$ ipython --no-banner

In [1]: import numpy as np

In [2]: from numpy import linalg as LA

In [3]: np.set_printoptions(suppress=True, linewidth=140)

In [4]: rnd = lambda a: np.round(a, 2) + 0

In [5]: other = np.array([[-1, -5], [-2, -2], [-1, -1]])

In [6]: feats = np.tile(other, (2, 3))

In [7]: feats
Out[7]: 
array([[-1, -5, -1, -5, -1, -5],
       [-2, -2, -2, -2, -2, -2],
       [-1, -1, -1, -1, -1, -1],
       [-1, -5, -1, -5, -1, -5],
       [-2, -2, -2, -2, -2, -2],
       [-1, -1, -1, -1, -1, -1]])

In [8]: rnd(LA.norm(feats[1] - feats[3]))
Out[8]: np.float64(5.48)

In [9]: rnd(LA.norm(feats, axis=0))
Out[9]: array([3.46, 7.75, 3.46, 7.75, 3.46, 7.75])

In [10]: rnd(LA.norm(feats, 2))
Out[10]: np.float64(14.2)

In [11]: rnd(LA.norm(feats) ** 2 / LA.norm(feats, 2) ** 2)
Out[11]: np.float64(1.07)

In [12]: f, r1 = feats[4], feats[1]

In [13]: f @ f
Out[13]: np.int64(24)

In [14]: pr = (f @ r1) / (f @ f) * f

In [15]: np.outer(f, r1)
Out[15]: 
array([[4, 4, 4, 4, 4, 4],
       [4, 4, 4, 4, 4, 4],
       [4, 4, 4, 4, 4, 4],
       [4, 4, 4, 4, 4, 4],
       [4, 4, 4, 4, 4, 4],
       [4, 4, 4, 4, 4, 4]])

In [16]: LA.matrix_rank(np.outer(f, r1))
Out[16]: np.int64(1)

In [17]: mat = np.load("x.npy")

In [18]: mat
Out[18]: 
array([[-1.62, -5.95, -3.35],
       [-1.63, -5.98, -3.34],
       [-1.98, -7.52, -3.87],
       [-1.91, -7.53, -3.92],
       [-1.64, -6.16, -3.1 ],
       [-0.34, -1.53, -0.76],
       [-0.81, -3.03, -1.48],
       [-1.15, -4.54, -2.42],
       [-0.19, -1.49, -0.85],
       [-1.05, -4.54, -2.42]])

In [19]: other = np.c_[mat[:, :1] @ np.array([[2]]), np.array([2, 1, 4, -3, -5, 2, -2, -4, -4, -2])]

In [20]: other
Out[20]: 
array([[-3.24,  2.  ],
       [-3.26,  1.  ],
       [-3.96,  4.  ],
       [-3.82, -3.  ],
       [-3.28, -5.  ],
       [-0.68,  2.  ],
       [-1.62, -2.  ],
       [-2.3 , -4.  ],
       [-0.38, -4.  ],
       [-2.1 , -2.  ]])

In [21]: rnd(LA.lstsq(mat, other[:, 0])[0])
Out[21]: array([2., 0., 0.])

In [22]: LA.matrix_rank(np.c_[mat, other])
Out[22]: np.int64(4)

In [23]: Xc = mat - mat.mean(axis=0)

In [24]: evecs = LA.svd(Xc)[2][:1]

In [25]: other = Xc - Xc @ evecs.T @ evecs

In [26]: rnd(np.diag(evecs.T @ evecs))
Out[26]: array([0.06, 0.74, 0.21])

In [27]: rnd(LA.norm(other) / LA.norm(Xc))
Out[27]: np.float64(0.05)

In [28]: Xc = mat - mat.mean(axis=0)

In [29]: U, s, VT = LA.svd(Xc, full_matrices=False)

In [30]: rnd((s ** 2).sum() ** 2 / (s ** 4).sum())
Out[30]: np.float64(1.0)

In [31]: rnd(s ** 2 / (s ** 2).sum())
Out[31]: array([1., 0., 0.])

In [32]: rnd(s)
Out[32]: array([7.76, 0.33, 0.21])

In [33]: rnd(VT[0] * np.sign(VT[0, np.abs(VT[0]).argmax()]))
Out[33]: array([0.24, 0.86, 0.45])

In [34]: np.abs(U[:, 0]).argmax()
Out[34]: np.int64(8)

In [35]: np.abs(VT[0]).argmax()
Out[35]: np.int64(1)

In [36]: Xc = (mat - mat.mean(axis=0)) / mat.std(axis=0)

In [37]: Xc.std(axis=0)
Out[37]: array([1., 1., 1.])

In [38]: np.argwhere(np.abs(Xc) > 2)
Out[38]: array([], shape=(0, 2), dtype=int64)

In [39]: c = LA.lstsq(np.delete(Xc, 1, axis=1), Xc[:, 1])[0]

In [40]: np.abs(c).argmax()
Out[40]: np.int64(1)

In [41]: A = np.loadtxt("block2.csv", delimiter=",")

In [42]: A
Out[42]: 
array([[ 0.,  2.,  0.],
       [ 3., 10.,  7.],
       [ 0.,  0.,  0.],
       [ 5., 14., 11.],
       [ 2.,  8.,  5.],
       [ 0.,  0.,  0.],
       [ 0.,  0.,  0.],
       [ 0.,  0.,  0.],
       [ 0.,  0.,  0.],
       [ 1.,  6.,  3.],
       [ 0.,  0.,  0.],
       [ 3., 10.,  7.],
       [ 3., 10.,  7.]])

In [43]: Xc = A - A.mean(axis=1)
ValueError: operands could not be broadcast together with shapes (13,3) (13,) 


In [44]: Xc = A - A.mean(axis=0)

In [45]: U, s, VT = LA.svd(Xc, full_matrices=False)

In [46]: (np.sign(U[:, 0]) == np.sign(U[0, 0])).astype(int)
Out[46]: array([1, 0, 1, 0, 0, 1, 1, 1, 1, 0, 1, 0, 0])

In [47]: rnd(s ** 2 / (s ** 2).sum())
Out[47]: array([0.99, 0.01, 0.  ])

In [48]: np.abs(VT[0]).argmax()
Out[48]: np.int64(1)

In [49]: rnd(Xc.mean(axis=0))
Out[49]: array([0., 0., 0.])

In [50]: np.abs(U[:, 0]).argmax()
Out[50]: np.int64(3)

In [51]: U, s, VT = LA.svd(A)

In [52]: rnd(s)
Out[52]: array([30.9 ,  2.1 ,  0.22])

In [53]: other = U[:, :1] @ np.diag(s[:1]) @ VT[:1]

In [54]: LA.matrix_rank(other)
Out[54]: np.int64(1)

In [55]: rnd(LA.norm(A - other, 2)), rnd(s[1])
Out[55]: (np.float64(2.1), np.float64(2.1))

In [56]: LA.matrix_rank(A, rtol=0.05)
Out[56]: np.int64(2)

In [57]: rnd(np.abs(A - other).max())
Out[57]: np.float64(0.89)

In [58]: Xc = (A - A.mean(axis=0)) / A.std(axis=0)

In [59]: np.argwhere(np.abs(Xc) > 2)
Out[59]: 
array([[3, 0],
       [3, 2]])

In [60]: c = LA.lstsq(np.delete(Xc, 2, axis=1), Xc[:, 2])[0]

In [61]: rnd(1 - np.var(Xc[:, 2] - np.delete(Xc, 2, axis=1) @ c))
Out[61]: np.float64(1.0)

In [62]: rnd(c)
Out[62]: array([0.73, 0.28])

In [63]: C = np.array([[-2, 3, 0], [-2, 2, 3], [-1, 1, -2]])

In [64]: rng = np.random.default_rng(116424)

In [65]: M = (rng.random((21, 3)) < 0.25) @ C

In [66]: M
Out[66]: 
array([[ 0,  0,  0],
       [-1,  1, -2],
       [-1,  1, -2],
       [-3,  4, -2],
       [-4,  5,  3],
       [ 0,  0,  0],
       [ 0,  0,  0],
       [-1,  1, -2],
       [-3,  3,  1],
       [ 0,  0,  0],
       [-1,  1, -2],
       [-3,  4, -2],
       [-1,  1, -2],
       [ 0,  0,  0],
       [-1,  1, -2],
       [ 0,  0,  0],
       [-2,  3,  0],
       [ 0,  0,  0],
       [ 0,  0,  0],
       [-2,  2,  3],
       [ 0,  0,  0]])

In [67]: Xc = (M - M.mean(axis=0)) / M.std(axis=0)

In [68]: np.argwhere(np.abs(Xc) > 2)
Out[68]: 
array([[ 4,  0],
       [ 4,  1],
       [ 4,  2],
       [19,  2]])

In [69]: c = LA.lstsq(np.delete(Xc, 2, axis=1), Xc[:, 2])[0]

In [70]: rnd(c)
Out[70]: array([-0.85, -0.68])

In [71]: np.abs(c).argmax()
Out[71]: np.int64(0)

In [72]: C2 = np.cov(M, rowvar=False)

In [73]: rnd(np.corrcoef(M.T))
Out[73]: 
array([[ 1.  , -0.99, -0.18],
       [-0.99,  1.  ,  0.16],
       [-0.18,  0.16,  1.  ]])

In [74]: rnd(LA.eigvalsh(C2)[::-1])
Out[74]: array([4.22, 2.22, 0.03])

In [75]: np.median(M, axis=0)
Out[75]: array([-1.,  1.,  0.])

In [76]: np.argwhere(np.triu(np.abs(np.corrcoef(M.T)) > 0.8, 1))
Out[76]: array([[0, 1]])

In [77]: np.argsort(-M.std(axis=0).round(6), kind="stable")
Out[77]: array([1, 2, 0])

In [78]: rnd(C2)
Out[78]: 
array([[ 1.59, -1.97, -0.34],
       [-1.97,  2.51,  0.38],
       [-0.34,  0.38,  2.36]])

In [79]: C2.shape
Out[79]: (3, 3)

In [80]: D = LA.norm(M[:, None] - M[None], axis=-1)

In [81]: rnd(LA.norm(M, axis=1))
Out[81]: array([0.  , 2.45, 2.45, 5.39, 7.07, 0.  , 0.  , 2.45, 4.36, 0.  , 2.45, 5.39, 2.45, 0.  , 2.45, 0.  , 3.61, 0.  , 0.  , 4.12, 0.  ])

In [82]: D.mean(axis=1).argmax()
Out[82]: np.int64(4)

In [83]: D.shape
Out[83]: (21, 21)

In [84]: np.unravel_index(D.round(6).argmax(), D.shape)
Out[84]: (np.int64(0), np.int64(4))

In [85]: (D + 1e9 * np.eye(21)).round(6).argmin(axis=1)
Out[85]: array([ 5,  2,  1, 11,  8,  0,  0,  1, 16,  0,  1,  3,  1,  0,  1,  0,  8,  0,  0,  8,  0])

In [86]: D[10].round(6).argsort(kind="stable")[:4]
Out[86]: array([ 1,  2,  7, 10])

In [87]: other = np.array([[1, -1, 0], [2, 2, 1], [-2, -1, 2]])

In [88]: np.einsum("ij->j", M)
Out[88]: array([-23,  27,  -9])

In [89]: other @ M
ValueError: matmul: Input operand 1 has a mismatch in its core dimension 0, with gufunc signature (n?,k),(k,m?)->(n?,m?) (size 21 is different from 3)


In [90]: other.T @ M.T
Out[90]: 
array([[ 0,  5,  5,  9,  0,  0,  0,  5,  1,  0,  5,  9,  5,  0,  5,  0,  4,  0,  0, -4,  0],
       [ 0,  5,  5, 13, 11,  0,  0,  5,  8,  0,  5, 13,  5,  0,  5,  0,  8,  0,  0,  3,  0],
       [ 0, -3, -3,  0, 11,  0,  0, -3,  5,  0, -3,  0, -3,  0, -3,  0,  3,  0,  0,  8,  0]])

In [91]: np.einsum("ik,kj->ij", M, other)
Out[91]: 
array([[ 0,  0,  0],
       [ 5,  5, -3],
       [ 5,  5, -3],
       [ 9, 13,  0],
       [ 0, 11, 11],
       [ 0,  0,  0],
       [ 0,  0,  0],
       [ 5,  5, -3],
       [ 1,  8,  5],
       [ 0,  0,  0],
       [ 5,  5, -3],
       [ 9, 13,  0],
       [ 5,  5, -3],
       [ 0,  0,  0],
       [ 5,  5, -3],
       [ 0,  0,  0],
       [ 4,  8,  3],
       [ 0,  0,  0],
       [ 0,  0,  0],
       [-4,  3,  8],
       [ 0,  0,  0]])

In [92]: np.einsum("ij,ij->i", M, M)
Out[92]: array([ 0,  6,  6, 29, 50,  0,  0,  6, 19,  0,  6, 29,  6,  0,  6,  0, 13,  0,  0, 17,  0])
